In [1]: import numpy as np

In [2]: import numpy.linalg as la

In [3]: np.set_printoptions(suppress=True, linewidth=100)

In [4]: def rd(a):
   ...:     return np.round(a, 1) + 0
   ...: 

In [5]: W0 = np.array([[1, -1, 1, -1, 1, -1],
   ...:     [3, 0, 3, 0, 3, 0],
   ...:     [-1, 2, -1, 2, -1, 2],
   ...:     [1, -1, 1, -1, 1, -1],
   ...:     [3, 0, 3, 0, 3, 0],
   ...:     [-1, 2, -1, 2, -1, 2]])

In [6]: # looks like rank 2

In [7]: rng = np.random.default_rng(659)

In [8]: labels = rng.permutation(6)

In [9]: labels
Out[9]: array([2, 0, 1, 5, 4, 3])

In [10]: M2 = W0[labels][:, labels]

In [11]: rd(np.sort(np.abs(la.eigvals(M2))))
Out[11]: array([0., 0., 0., 0., 0., 4.])

In [12]: np.diag(M2)
Out[12]: array([-1,  1,  0,  2,  3, -1])

In [13]: np.trace(M2)
Out[13]: np.int64(4)

In [14]: M2
Out[14]: 
array([[-1, -1,  2,  2, -1,  2],
       [ 1,  1, -1, -1,  1, -1],
       [ 3,  3,  0,  0,  3,  0],
       [-1, -1,  2,  2, -1,  2],
       [ 3,  3,  0,  0,  3,  0],
       [ 1,  1, -1, -1,  1, -1]])

In [15]: np.allclose(W0, W0.T)
Out[15]: False

In [16]: la.matrix_power(W0, 2)
Out[16]: 
array([[0, 0, 0, 0, 0, 0],
       [9, 3, 9, 3, 9, 3],
       [3, 1, 3, 1, 3, 1],
       [0, 0, 0, 0, 0, 0],
       [9, 3, 9, 3, 9, 3],
       [3, 1, 3, 1, 3, 1]])

In [17]: (W0 + W0.T) / 2
Out[17]: 
array([[ 1. ,  1. ,  0. ,  0. ,  2. , -1. ],
       [ 1. ,  0. ,  2.5, -0.5,  1.5,  1. ],
       [ 0. ,  2.5, -1. ,  1.5,  1. ,  0.5],
       [ 0. , -0.5,  1.5, -1. ,  0.5,  0.5],
       [ 2. ,  1.5,  1. ,  0.5,  3. , -0.5],
       [-1. ,  1. ,  0.5,  0.5, -0.5,  2. ]])

In [18]: np.allclose(W0 @ W0.T, W0.T @ W0)
Out[18]: False

In [19]: rd(la.det(W0))
Out[19]: np.float64(0.0)

In [20]: rd(np.sort(np.abs(la.eigvals(W0))))
Out[20]: array([0., 0., 0., 0., 0., 4.])
